% python3 -q
>>> import numpy as np
>>> np.set_printoptions(precision=3, suppress=True, linewidth=200, legacy="1.25")
>>> A = np.load("block4.npy")
>>> print(A)
[[ 3 -4 -6]
 [-3  5  1]
 [ 0 -4 -7]]
>>> vals, evecs = np.linalg.eig(A)
>>> print(np.sort(np.linalg.eigvals(A.T)))
[-7.271  1.694  6.577]
>>> print(np.round(A @ evecs[:, 0] - vals[0] * evecs[:, 0], 3) + 0)
[0. 0. 0.]
>>> print(np.sort(np.linalg.eigvals(A @ A)))
[ 2.869 43.263 52.869]
>>> out = A / np.sqrt((A ** 2).mean(axis=1, keepdims=True))
>>> print(np.linalg.matrix_rank(out) == np.linalg.matrix_rank(A))
True
>>> print(np.linalg.norm(out, axis=1))
[1.732 1.732 1.732]
>>> print(np.linalg.matrix_rank(A - A.mean(axis=1, keepdims=True)))
2
>>> print(out[2])
[ 0.    -0.859 -1.504]
>>> print(A - A.mean(axis=1, keepdims=True))
[[ 5.333 -1.667 -3.667]
 [-4.     4.     0.   ]
 [ 3.667 -0.333 -3.333]]
>>> mat = np.load("run10.npy")
>>> print(mat)
[[0 0 0 1 0]
 [0 0 0 0 0]
 [0 0 0 0 0]
 [1 0 0 0 1]
 [0 0 0 1 0]]
>>> rank = np.linalg.matrix_rank(mat)
>>> print(rank)
2
>>> N = np.linalg.svd(mat)[2][rank:].T
>>> print(mat @ N)
[[0. 0. 0.]
 [0. 0. 0.]
 [0. 0. 0.]
 [0. 0. 0.]
 [0. 0. 0.]]
>>> print([int(np.linalg.matrix_rank(mat[:, :j + 1])) for j in range(5)])
[1, 1, 1, 2, 2]
>>> print([int(np.linalg.matrix_rank(np.delete(mat, i, axis=0))) for i in range(5)])
[2, 2, 2, 1, 2]
>>> U, sig, VT = np.linalg.svd(mat)
>>> print(sig)
[1.414 1.414 0.    0.    0.   ]
>>> print(np.argmax(sig[:-1] / (sig[1:] + 1e-6)) + 1)
2
>>> out = U[:, :2] @ np.diag(sig[:2]) @ VT[:2]
>>> print(round(np.linalg.norm(mat - out) / np.linalg.norm(mat), 3))
0.0
>>> print(np.linalg.matrix_rank(mat, rtol=0.05))
2
>>> print(round(np.linalg.norm(mat - out, 2), 3), sig[2])
0.0 0.0
>>> print(out)
[[0. 0. 0. 1. 0.]
 [0. 0. 0. 0. 0.]
 [0. 0. 0. 0. 0.]
 [1. 0. 0. 0. 1.]
 [0. 0. 0. 1. 0.]]
>>> print(np.round(np.abs(mat - out).max(), 3))
0.0
>>> rank = np.linalg.matrix_rank(out)
>>> print(rank)
2
>>> N = np.linalg.svd(out)[2][rank:].T
>>> print(np.linalg.matrix_rank(out.T @ out), np.linalg.matrix_rank(out @ out.T))
2 2
>>> print(np.round(out @ N, 3) + 0)
[[0. 0. 0.]
 [0. 0. 0.]
 [0. 0. 0.]
 [0. 0. 0.]
 [0. 0. 0.]]
>>> print(N.shape)
(5, 3)
>>> print([int(np.linalg.matrix_rank(np.delete(out, i, axis=0))) for i in range(5)])
[2, 2, 2, 1, 2]
>>> print(np.allclose(out @ N, 0))
True
>>> print(np.allclose(mat[:-1].T @ np.linalg.lstsq(mat[:-1].T, mat[-1])[0], mat[-1]))
True
>>> print(round(np.trace(np.linalg.pinv(mat) @ mat), 3))
2.0
>>> print(np.unique(mat.round(6), axis=0).shape)
(3, 5)
>>> J = np.load("m.npy")
>>> print(J)
[[3 2 3]
 [0 0 1]
 [0 0 0]]
>>> print([int(np.linalg.matrix_rank(np.linalg.matrix_power(J, p))) for p in range(1, 4)])
[2, 1, 1]
>>> print(J @ J)
[[ 9  6 11]
 [ 0  0  0]
 [ 0  0  0]]
>>> print(np.linalg.matrix_power(J - np.diag(np.diag(J)), 3))
[[0 0 0]
 [0 0 0]
 [0 0 0]]
